$ python -q
>>> import numpy as np
>>> from numpy import linalg as LA
>>> np.set_printoptions(precision=2, suppress=True, linewidth=100)
>>> J = np.loadtxt("layer19.csv", delimiter=",")
>>> J
array([[ 1.,  1.,  1.,  2.,  1.],
       [ 0., -1.,  3., -4., -2.],
       [ 0.,  2.,  0.,  0.,  0.]])
>>> x = np.array([0, 2, 0, -2, 1])
>>> J @ np.eye(5)[2]
array([1., 3., 0.])
>>> J * x
array([[ 0.,  2.,  0., -4.,  1.],
       [ 0., -2.,  0.,  8., -2.],
       [ 0.,  4.,  0., -0.,  0.]])
>>> J @ np.ones(5)
array([ 6., -4.,  2.])
>>> J @ (2 * x)
array([-2.,  8.,  8.])
>>> (J * x).sum(axis=1)
array([-1.,  4.,  4.])
>>> t3 = np.stack([J, -2 * J, J[::-1]])
>>> t3.sum(axis=0)
array([[-1.,  1., -1., -2., -1.],
       [ 0.,  0.,  0.,  0.,  0.],
       [ 1., -1.,  1.,  2.,  1.]])
>>> LA.norm(t3, axis=(1, 2))
array([ 6.48, 12.96,  6.48])
>>> np.einsum("bij,cij->bc", t3, t3)
array([[ 42., -84.,  34.],
       [-84., 168., -68.],
       [ 34., -68.,  42.]])
>>> LA.matrix_rank(t3.reshape(3, -1))
np.int64(2)
>>> t3.shape
(3, 3, 5)
>>> A2 = J / np.sqrt((J ** 2).mean(axis=1, keepdims=True))
>>> A2[2]
array([0.  , 2.24, 0.  , 0.  , 0.  ])
>>> J - J.mean(axis=1, keepdims=True)
array([[-0.2, -0.2, -0.2,  0.8, -0.2],
       [ 0.8, -0.2,  3.8, -3.2, -1.2],
       [-0.4,  1.6, -0.4, -0.4, -0.4]])
>>> LA.norm(J, axis=1).argmax()
np.int64(1)
>>> round(LA.norm(J[1] - J[2]), 2)
np.float64(6.16)
>>> LA.norm(J, axis=0)
array([1.  , 2.45, 3.16, 4.47, 2.24])
>>> A2 = J[0, 0] * J[1:] - np.outer(J[1:, 0], J[0])
>>> A2
array([[ 0., -1.,  3., -4., -2.],
       [ 0.,  2.,  0.,  0.,  0.]])
>>> J[:, 0] / J[0, 0]
array([1., 0., 0.])
>>> np.flatnonzero(~A2.round(6).any(axis=1))
array([], dtype=int64)
>>> W0 = np.load("dump.npy")
>>> W0
array([[ 36,   0,  36,   6,   6,  36,  48],
       [  0,  25,  40,   0,  40,  20,  15],
       [ 36,  40, 100,   6,  70,  68,  72],
       [  6,   0,   6,   1,   1,   6,   8],
       [  6,  40,  70,   1,  65,  38,  32],
       [ 36,  20,  68,   6,  38,  52,  60],
       [ 48,  15,  72,   8,  32,  60,  73]])
>>> A2 = W0[0, 0] * W0[1:] - np.outer(W0[1:, 0], W0[0])
>>> A2
array([[   0,  900, 1440,    0, 1440,  720,  540],
       [   0, 1440, 2304,    0, 2304, 1152,  864],
       [   0,    0,    0,    0,    0,    0,    0],
       [   0, 1440, 2304,    0, 2304, 1152,  864],
       [   0,  720, 1152,    0, 1152,  576,  432],
       [   0,  540,  864,    0,  864,  432,  324]])
>>> LA.matrix_rank(A2), LA.matrix_rank(W0)
(np.int64(1), np.int64(2))
>>> left, s, vt = LA.svd(W0)
>>> evecs = vt[:(s > 1e-8).sum()]
>>> rng = np.random.default_rng(83818)
>>> x = W0[4] + 2 * W0[2] + rng.integers(2) * np.eye(7)[3]
>>> x
array([ 78., 120., 270.,  14., 205., 174., 176.])
>>> np.round(LA.norm(x - evecs.T @ evecs @ x), 2)
np.float64(1.0)
>>> LA.matrix_rank(np.vstack([W0, x]))
np.int64(3)
>>> np.diag(evecs.T @ evecs)
array([0.32, 0.22, 0.38, 0.01, 0.48, 0.21, 0.4 ])
>>> np.allclose(evecs.T @ evecs @ x, x)
False
>>> round(float(LA.det(W0)), 2)
0.0
>>> np.allclose(W0 @ W0.T, W0.T @ W0)
True
>>> W0.inv()
Traceback (most recent call last):
  File "<python-input-43>", line 1, in <module>
    W0.inv()
    ^^^^^^
AttributeError: 'numpy.ndarray' object has no attribute 'inv'
>>> LA.determinant(W0)
Traceback (most recent call last):
  File "<python-input-44>", line 1, in <module>
    LA.determinant(W0)
    ^^^^^^^^^^^^^^
AttributeError: module 'numpy.linalg' has no attribute 'determinant'
>>> u = np.array([8, 6, 8, 9, 4, 9])
>>> g = np.array([-2, 1, -1, 0])
>>> data = u[:, None] + g[None, :]
>>> data
array([[ 6,  9,  7,  8],
       [ 4,  7,  5,  6],
       [ 6,  9,  7,  8],
       [ 7, 10,  8,  9],
       [ 2,  5,  3,  4],
       [ 7, 10,  8,  9]])
>>> # rank 2
>>> x = np.array([-3, -1, 4, -2, -9, -2, -7])
>>> W0 * x
array([[-108,    0,  144,  -12,  -54,  -72, -336],
       [   0,  -25,  160,    0, -360,  -40, -105],
       [-108,  -40,  400,  -12, -630, -136, -504],
       [ -18,    0,   24,   -2,   -9,  -12,  -56],
       [ -18,  -40,  280,   -2, -585,  -76, -224],
       [-108,  -20,  272,  -12, -342, -104, -420],
       [-144,  -15,  288,  -16, -288, -120, -511]])
>>> (W0 * x).sum(axis=1)
array([ -438,  -370, -1030,   -73,  -665,  -734,  -806])
>>> round(LA.norm(data, 2), 2)
np.float64(35.02)
>>> np.round(LA.norm(data, 1), 2), round(float(LA.norm(data, np.inf)), 2)
(np.float64(50.0), 34.0)
>>> LA.norm(data, axis=1).argmax()
np.int64(3)
>>> round(float(LA.norm(data[3] - data[1])), 2)
6.0
>>> LA.norm(data, axis=1)
array([15.17, 11.22, 15.17, 17.15,  7.35, 17.15])
>>> LA.norm(data, axis=0)
array([13.78, 20.88, 16.12, 18.49])
>>> left, s, vt = LA.svd(data)
>>> evecs = vt[:(s > 1e-8).sum()]
>>> x = data[5] + 4 * data[0] + rng.integers(2) * np.eye(4)[3]
>>> x
array([31., 46., 36., 41.])
>>> round(float(LA.norm(x - evecs.T @ evecs @ x)), 2)
0.0
>>> np.diag(evecs.T @ evecs)
array([0.7, 0.7, 0.3, 0.3])
>>> rk = LA.matrix_rank(data)
>>> rk
np.int64(2)
>>> N = LA.svd(data)[2][rk:].T
>>> [int(LA.matrix_rank(data[:, :j + 1])) for j in range(4)]
[1, 2, 2, 2]
>>> N @ N.T
array([[ 0.3,  0.2, -0.4, -0.1],
       [ 0.2,  0.3, -0.1, -0.4],
       [-0.4, -0.1,  0.7, -0.2],
       [-0.1, -0.4, -0.2,  0.7]])
>>> [int(LA.matrix_rank(data[:i])) for i in range(1, len(data) + 1)]
[1, 2, 2, 2, 2, 2]
>>> LA.matrix_rank(data.T @ data), LA.matrix_rank(data @ data.T)
(np.int64(2), np.int64(2))
>>> np.allclose(data @ N, 0)
True
>>> u = np.array([-1, -2])
>>> np.cross(data[3, :3], data[0, :3])
array([-2, -1,  3])
>>> np.polyval(u, data[3])
array([ -9, -12, -10, -11])
>>> np.array([np.convolve(row, u, "same") for row in data])
array([[ -6, -21, -25, -22],
       [ -4, -15, -19, -16],
       [ -6, -21, -25, -22],
       [ -7, -24, -28, -25],
       [ -2,  -9, -13, -10],
       [ -7, -24, -28, -25]])
>>> np.convolve(data[3], u)
array([ -7, -24, -28, -25, -18])
>>> K = np.load("x.npy")
>>> K
array([[ 0. , -0.2,  1.1,  0.8, -0.7,  2.5,  0.1],
       [ 0.1,  0.8, -0.7, -0.3, -0.8, -5.5, -0.1],
       [-0.2,  2.6, -1.1,  0.1,  0.2,  4.5,  0.4],
       [ 0.8, -0.8,  0. , -1.1,  0.4, -1. ,  0.6],
       [-0.2, -0.5, -0.2,  0.5,  0.7, -2.5,  0.1],
       [ 1.2,  1.4, -0.7,  1.3, -0.9, -1. ,  0.6]])
>>> def softmax(z):
...     e = np.exp(z - z.max(axis=-1, keepdims=True))
...     return e / e.sum(axis=-1, keepdims=True)
... 
>>> np.round(softmax(10 * data[0]), 2) + 0
array([0., 1., 0., 0.])
>>> softmax(data[0] + 2)
array([0.03, 0.64, 0.09, 0.24])
>>> att = data @ data.T / np.sqrt(4)
>>> softmax(att)[0] @ data
array([ 7., 10.,  8.,  9.])
>>> softmax(att).round(6).argmax(axis=1)
array([3, 3, 3, 3, 3, 3])
>>> np.round(softmax(att + np.triu(np.full(att.shape, -np.inf), 1)), 2) + 0
array([[1. , 0. , 0. , 0. , 0. , 0. ],
       [1. , 0. , 0. , 0. , 0. , 0. ],
       [0.5, 0. , 0.5, 0. , 0. , 0. ],
       [0. , 0. , 0. , 1. , 0. , 0. ],
       [0. , 0. , 0. , 1. , 0. , 0. ],
       [0. , 0. , 0. , 0.5, 0. , 0.5]])
>>> t3 = np.stack([K, 2 * K, K[::-1]])
>>> (t3 @ K.T).shape
(3, 6, 6)
>>> t3.shape
(3, 6, 7)
>>> LA.matrix_rank(t3.reshape(3, -1))
np.int64(2)
>>> LA.matrix_rank(t3)
array([6, 6, 6])
>>> Z = 3 * np.array([[0.7, 2.5, -1.1, 0.8, -0.1],
...     [1.0, 1.0, -1.1, 0.6, -0.5],
...     [0.4, -2.0, 0.2, -1.1, 0.3]])
>>> lab = rng.integers(0, 3, 28)
>>> X = Z[lab] + rng.normal(size=(28, 5))
>>> X
array([[ 2.37,  9.22, -2.39,  2.89, -0.14],
       [ 2.87,  2.87, -2.94,  1.64, -3.75],
       [ 4.14,  1.17, -1.66,  1.11, -0.9 ],
       [ 0.37, -5.82, -0.29, -2.87,  1.46],
       [ 1.48, -5.41,  1.01, -1.28,  2.76],
       [ 2.87,  3.63, -2.06,  1.23, -0.99],
       [ 0.12, -4.98,  2.35, -1.84, -0.76],
       [ 2.44,  7.24, -3.97,  2.63,  0.5 ],
       [ 2.48, -7.02, -0.25, -3.04,  1.19],
       [ 3.32,  3.75, -2.85,  1.53, -2.04],
       [ 1.31,  4.49, -3.37,  1.44, -2.35],
       [ 2.43,  1.59, -3.17,  1.85, -2.44],
       [ 1.6 ,  9.58, -3.08,  2.04, -1.99],
       [ 2.59,  9.39, -4.72,  3.43, -0.08],
       [ 0.43,  6.46, -2.03,  2.58,  0.64],
       [ 0.91, -6.9 ,  1.72, -3.89, -0.55],
       [ 1.83, -4.31,  0.17, -3.36,  1.41],
       [-0.18, -5.51,  0.3 , -3.91,  1.54],
       [-0.1 , -5.2 , -0.04, -0.83,  0.03],
       [ 4.15,  3.49, -3.72,  2.66, -2.44],
       [-0.49, -4.71, -0.22, -0.8 ,  0.11],
       [ 3.2 ,  3.01, -2.83,  1.79, -0.81],
       [ 1.42, -2.8 ,  1.63, -3.57,  0.99],
       [ 2.8 ,  7.02, -2.43,  3.4 , -0.76],
       [ 0.88, -5.16, -0.13, -3.16,  0.83],
       [-1.2 , -4.81,  1.68, -3.53,  1.65],
       [ 1.38,  7.01, -3.95,  1.27,  0.18],
       [ 1.81,  1.87, -2.51,  2.09, -2.7 ]])
>>> A2 = np.c_[X[:, :2] @ np.array([[5, 1], [0, 3]]), np.array([-3, -3, 2, 3, -1, -2, -3, 3, 1, -3, 0, 2, -1, 1, -3, -2, 1, -2, 0, 0, 2, -1, 2, 0, 1, 3, -2, 0])]
>>> A2
array([[ 11.87,  30.04,  -3.  ],
       [ 14.34,  11.47,  -3.  ],
       [ 20.71,   7.67,   2.  ],
       [  1.85, -17.08,   3.  ],
       [  7.41, -14.75,  -1.  ],
       [ 14.34,  13.75,  -2.  ],
       [  0.62, -14.82,  -3.  ],
       [ 12.2 ,  24.17,   3.  ],
       [ 12.41, -18.57,   1.  ],
       [ 16.6 ,  14.57,  -3.  ],
       [  6.55,  14.77,   0.  ],
       [ 12.17,   7.2 ,   2.  ],
       [  8.  ,  30.33,  -1.  ],
       [ 12.95,  30.76,   1.  ],
       [  2.17,  19.82,  -3.  ],
       [  4.56, -19.79,  -2.  ],
       [  9.13, -11.11,   1.  ],
       [ -0.88, -16.7 ,  -2.  ],
       [ -0.48, -15.71,   0.  ],
       [ 20.73,  14.63,   0.  ],
       [ -2.43, -14.61,   2.  ],
       [ 16.01,  12.23,  -1.  ],
       [  7.08,  -7.  ,   2.  ],
       [ 13.99,  23.87,   0.  ],
       [  4.41, -14.6 ,   1.  ],
       [ -5.99, -15.62,   3.  ],
       [  6.9 ,  22.42,  -2.  ],
       [  9.07,   7.42,   0.  ]])
>>> LA.matrix_rank(np.c_[X, A2])
np.int64(6)
>>> LA.matrix_rank(A2)
np.int64(3)
>>> LA.norm(LA.qr(X)[0].T @ A2, axis=0) ** 2 / ((A2 ** 2).sum(axis=0) + 1e-12)
array([1.  , 1.  , 0.19])
>>> np.round(LA.norm(A2 - X @ LA.lstsq(X, A2)[0], axis=0), 2) + 0
array([0. , 0. , 9.5])
